$ python -q
>>> import numpy as np
>>> np.set_printoptions(precision=3, suppress=True, linewidth=200)
>>> def rnd(a):
...     return np.round(a, 3) + 0
... 
>>> data = np.array([[0, 1, 1], [1, 0, 1], [1, 1, 0]])
>>> data @ np.ones(3)
array([2., 2., 2.])
>>> data @ (-1.0) ** np.arange(3)
array([0., 2., 0.])
>>> def softmax(z):
...     e = np.exp(z - z.max(axis=-1, keepdims=True))
...     return e / e.sum(axis=-1, keepdims=True)
... 
>>> rnd(softmax(data[1] + 4))
array([0.422, 0.155, 0.422])
>>> rnd(softmax(data[1]))
array([0.422, 0.155, 0.422])
>>> scores = data @ data.T / np.sqrt(3)
>>> softmax(scores).round(6).argmax(axis=1)
array([0, 1, 2])
>>> rnd(softmax(scores))
array([[0.471, 0.264, 0.264],
       [0.264, 0.471, 0.264],
       [0.264, 0.264, 0.471]])
>>> data @ data
array([[2, 1, 1],
       [1, 2, 1],
       [1, 1, 2]])
>>> low = np.diag(data.sum(axis=1)) - data
>>> (np.linalg.eigvalsh(low) < 1e-8).sum()
np.int64(1)
>>> rnd(np.linalg.eigvalsh(low))
array([0., 3., 3.])
>>> x0 = np.array([0, 2, 0])
>>> target = data @ x0
>>> target
array([2, 0, 2])
>>> rnd(np.linalg.solve(data, data[:, 1]))
array([0., 1., 0.])
>>> rnd(np.linalg.solve(data, target))
array([0., 2., 0.])
>>> rnd(np.linalg.solve(data.T, data[1]))
array([0., 1., 0.])
>>> rnd(np.linalg.solve(data, 5 * target))
array([ 0., 10.,  0.])
>>> arr = np.load("dump.npy")
>>> arr
array([[1, 3, 1, 3],
       [0, 1, 0, 1],
       [1, 3, 1, 3],
       [0, 1, 0, 1]])
>>> # rows 0 and 2 are equal
>>> U, sig, Vh = np.linalg.svd(arr)
>>> print(rnd(sig))
[6.606 0.606 0.    0.   ]
>>> Y = U[:, :2] @ np.diag(sig[:2]) @ Vh[:2]
>>> rnd(np.linalg.norm(arr - Y, 2)), rnd(sig[2])
(np.float64(0.0), np.float64(0.0))
>>> rnd(Y)
array([[1., 3., 1., 3.],
       [0., 1., 0., 1.],
       [1., 3., 1., 3.],
       [0., 1., 0., 1.]])
>>> rnd(np.abs(arr - Y).max())
np.float64(0.0)
>>> Y = np.array([[-2, 2, 2], [0, 5, -2], [-5, -3, 5], [2, 3, 4]])
>>> np.linalg.matrix_rank(np.vstack([arr, Y.T]))
np.int64(4)
>>> np.einsum("ij,ij->i", arr, arr)
array([20,  2, 20,  2])
>>> np.einsum("ij->j", arr)
array([2, 8, 2, 8])
>>> np.einsum("ik,kj->ji", arr, Y)
array([[-1,  2, -1,  2],
       [23,  8, 23,  8],
       [13,  2, 13,  2]])
>>> print(np.argsort(-np.linalg.norm(arr, axis=0).round(6), kind="stable")[:3])
[1 3 0]
>>> rnd(np.linalg.norm(arr, 2) / np.linalg.norm(arr))
np.float64(0.996)
>>> np.linalg.cond(arr) > 100
np.True_
>>> np.linalg.matrix_rank(arr, rtol=0.1)
np.int64(1)
>>> U, sig, Vh = np.linalg.svd(arr, full_matrices=False)
>>> np.abs(U[:, 0]).round(6).argmax()
np.int64(0)
>>> np.allclose(U * sig @ Vh, arr)
True
>>> rnd(U.T @ arr @ Vh.T)
array([[6.606, 0.   , 0.   , 0.   ],
       [0.   , 0.606, 0.   , 0.   ],
       [0.   , 0.   , 0.   , 0.   ],
       [0.   , 0.   , 0.   , 0.   ]])
>>> print(rnd(np.abs(Vh[0])))
[0.205 0.677 0.205 0.677]
>>> rnd(Vh @ Vh.T)
array([[1., 0., 0., 0.],
       [0., 1., 0., 0.],
       [0., 0., 1., 0.],
       [0., 0., 0., 1.]])
>>> rnd(np.sqrt((sig ** 2).sum())), rnd(np.linalg.norm(arr))
(np.float64(6.633), np.float64(6.633))
>>> rnd(sig / sig[0])
array([1.   , 0.092, 0.   , 0.   ])
>>> print(rnd(sig))
[6.606 0.606 0.    0.   ]
>>> rnd(U.T @ U)
array([[1., 0., 0., 0.],
       [0., 1., 0., 0.],
       [0., 0., 1., 0.],
       [0., 0., 0., 1.]])
>>> rng = np.random.default_rng(5661)
>>> labels = rng.permutation(4)
>>> labels
array([1, 3, 0, 2])
>>> Y = arr[labels][:, labels]
>>> Y
array([[1, 1, 0, 0],
       [1, 1, 0, 0],
       [3, 3, 1, 1],
       [3, 3, 1, 1]])
>>> K = np.array([[-3, 1, -8, 5], [1, 8, -6, 8], [-5, -5, 8, 8], [8, -4, 0, -8]])
>>> K[-1] = K[0] + 4 * K[1]
>>> K
array([[ -3,   1,  -8,   5],
       [  1,   8,  -6,   8],
       [ -5,  -5,   8,   8],
       [  1,  33, -32,  37]])
>>> proj = np.triu(np.array([[-2, -2, 1], [0, 0, 1], [-2, -1, -1]]), 1) + np.eye(3)
>>> Y = proj @ data @ np.linalg.inv(proj)
>>> np.trace(Y), np.trace(data)
(np.float64(0.0), np.int64(0))
>>> rnd(np.linalg.det(Y))
np.float64(2.0)
>>> print(np.poly(Y))
[ 1.  0. -3. -2.]
>>> x0 = np.array([1, 5, 5, 1])
>>> a = np.maximum(K @ x0, 0)
>>> K.T @ a
array([  -28,  1481, -1346,  1887])
>>> rnd(np.tanh(K @ x0))
array([-1.,  1.,  1.,  1.])
>>> np.maximum(K @ (3 * x0), 0)
array([  0,  57,  54, 129])
>>> np.maximum(K @ x0, 0) - np.maximum(-K @ x0, 0)
array([-33,  19,  18,  43])
>>> U, sig, Vh = np.linalg.svd(K)
>>> rnd(sig)
array([60.949, 13.154,  6.098,  0.   ])
>>> Y = U[:, :3] @ np.diag(sig[:3]) @ Vh[:3]
>>> rnd(np.abs(K - Y).max())
np.float64(0.0)
>>> print(rnd(Y))
[[ -3.   1.  -8.   5.]
 [  1.   8.  -6.   8.]
 [ -5.  -5.   8.   8.]
 [  1.  33. -32.  37.]]
>>> rnd(np.linalg.det(2 * K)), rnd(np.linalg.det(K))
(np.float64(0.0), np.float64(0.0))
>>> rnd(np.linalg.det(K[::-1]))
np.float64(0.0)
>>> print(np.kron(np.eye(2, dtype=int), K))
[[ -3   1  -8   5   0   0   0   0]
 [  1   8  -6   8   0   0   0   0]
 [ -5  -5   8   8   0   0   0   0]
 [  1  33 -32  37   0   0   0   0]
 [  0   0   0   0  -3   1  -8   5]
 [  0   0   0   0   1   8  -6   8]
 [  0   0   0   0  -5  -5   8   8]
 [  0   0   0   0   1  33 -32  37]]
>>> np.einsum("ii->", K)
np.int64(50)
>>> M = np.load("layer10.npy")
>>> print(M)
[[ 1.  0.]
 [ 0. -2.]]
>>> # triangular: eigenvalues sit on the diagonal
>>> U, sig, Vh = np.linalg.svd(arr)
>>> vecs = Vh[:(sig > 1e-8).sum()]
>>> x0 = arr[1] + 2 * arr[0] + rng.integers(2) * np.eye(4)[3]
>>> x0
array([2., 7., 2., 8.])
>>> np.linalg.matrix_rank(np.vstack([arr, x0]))
np.int64(3)
>>> evals, vecs = np.linalg.eigh(M)
>>> x0 = np.array([7, 0])
>>> x0 @ M @ x0 / (x0 @ x0), evals[0], evals[-1]
(np.float64(1.0), np.float64(-2.0), np.float64(1.0))
>>> rnd(np.linalg.eigvalsh(M[1:, 1:]))
array([-2.])
>>> print(np.prod(np.diag(M)), rnd(np.linalg.det(M)))
-2.0 -2.0
>>> [int(np.linalg.matrix_rank(np.linalg.matrix_power(M, p))) for p in range(1, 3)]
[2, 2]
>>> rnd(np.sort(np.linalg.eigvals(M)))
array([-2.,  1.])
>>> rnd(np.linalg.matrix_power(M - np.diag(np.diag(M)), 2))
array([[0., 0.],
       [0., 0.]])
>>> Y = np.array([[5, 4], [-1, 1]])
>>> Z = np.kron(Y, M)
>>> print(Z)
[[  5.   0.   4.   0.]
 [  0. -10.   0.  -8.]
 [ -1.  -0.   1.   0.]
 [ -0.   2.   0.  -2.]]
>>> E = np.vander(np.arange(3) - 2, 3, increasing=True)
>>> E
array([[ 1, -2,  4],
       [ 1, -1,  1],
       [ 1,  0,  0]])
>>> proj = np.triu(np.array([[2, 0, 2], [-1, 2, 0], [0, -2, -2]]), 1) + np.eye(3)
>>> Y = proj @ E @ np.linalg.inv(proj)
>>> proj @ E - E @ proj
array([[ 2.,  0., -2.],
       [ 0.,  0., -2.],
       [ 0.,  0., -2.]])
>>> print(np.linalg.matrix_rank(Y))
3
>>> rnd(np.poly(Y))
array([ 1.,  0., -3., -2.])
>>> rnd(np.linalg.det(Y))
np.float64(2.0)
>>> print(np.trace(Y), np.trace(E))
0.0 0
>>> J, _ = np.linalg.qr(np.array([[-0.6, -2.9, -0.7], [0.3, 0.4, 0.3], [0.0, -0.8, 1.1]]))
>>> print(rnd(J))
[[-0.894 -0.34  -0.29 ]
 [ 0.447 -0.681 -0.58 ]
 [ 0.    -0.648  0.761]]
>>> x0 = np.array([1, 1, 2])
>>> rnd(np.abs(np.linalg.eigvals(J)))
array([1., 1., 1.])
>>> rnd(np.linalg.inv(J))
array([[-0.894,  0.447,  0.   ],
       [-0.34 , -0.681, -0.648],
       [-0.29 , -0.58 ,  0.761]])
